% ipython --no-banner

In [1]: import numpy as np

In [2]: from numpy import linalg as LA

In [3]: np.set_printoptions(suppress=True, linewidth=100)

In [4]: def rd(a):
   ...:     return np.round(a, 2) + 0
   ...: 

In [5]: arr = np.loadtxt("layer11.csv", delimiter=",")

In [6]: arr
Out[6]: 
array([[-1.,  0.,  1.,  2.,  3.,  4.],
       [ 5.,  6.,  7.,  8.,  9., 10.],
       [11., 12., 13., 14., 15., 16.],
       [17., 18., 19., 20., 21., 22.],
       [23., 24., 25., 26., 27., 28.],
       [29., 30., 31., 32., 33., 34.],
       [35., 36., 37., 38., 39., 40.],
       [41., 42., 43., 44., 45., 46.]])

In [7]: rd(arr @ LA.pinv(arr) @ arr)
Out[7]: 
array([[-1.,  0.,  1.,  2.,  3.,  4.],
       [ 5.,  6.,  7.,  8.,  9., 10.],
       [11., 12., 13., 14., 15., 16.],
       [17., 18., 19., 20., 21., 22.],
       [23., 24., 25., 26., 27., 28.],
       [29., 30., 31., 32., 33., 34.],
       [35., 36., 37., 38., 39., 40.],
       [41., 42., 43., 44., 45., 46.]])

In [8]: rd(np.trace(LA.pinv(arr) @ arr))
Out[8]: np.float64(2.0)

In [9]: np.allclose(arr[:-1].T @ LA.lstsq(arr[:-1].T, arr[-1])[0], arr[-1])
Out[9]: True

In [10]: print(LA.lstsq(arr[:-1].T, arr[-1])[2])
2

In [11]: t3 = np.stack([arr, 5 * arr, arr[::-1]])

In [12]: LA.matrix_rank(t3)
Out[12]: array([2, 2, 2])

In [13]: np.einsum("bij,cij->bc", t3, t3)
Out[13]: 
array([[ 33512., 167560.,  15368.],
       [167560., 837800.,  76840.],
       [ 15368.,  76840.,  33512.]])
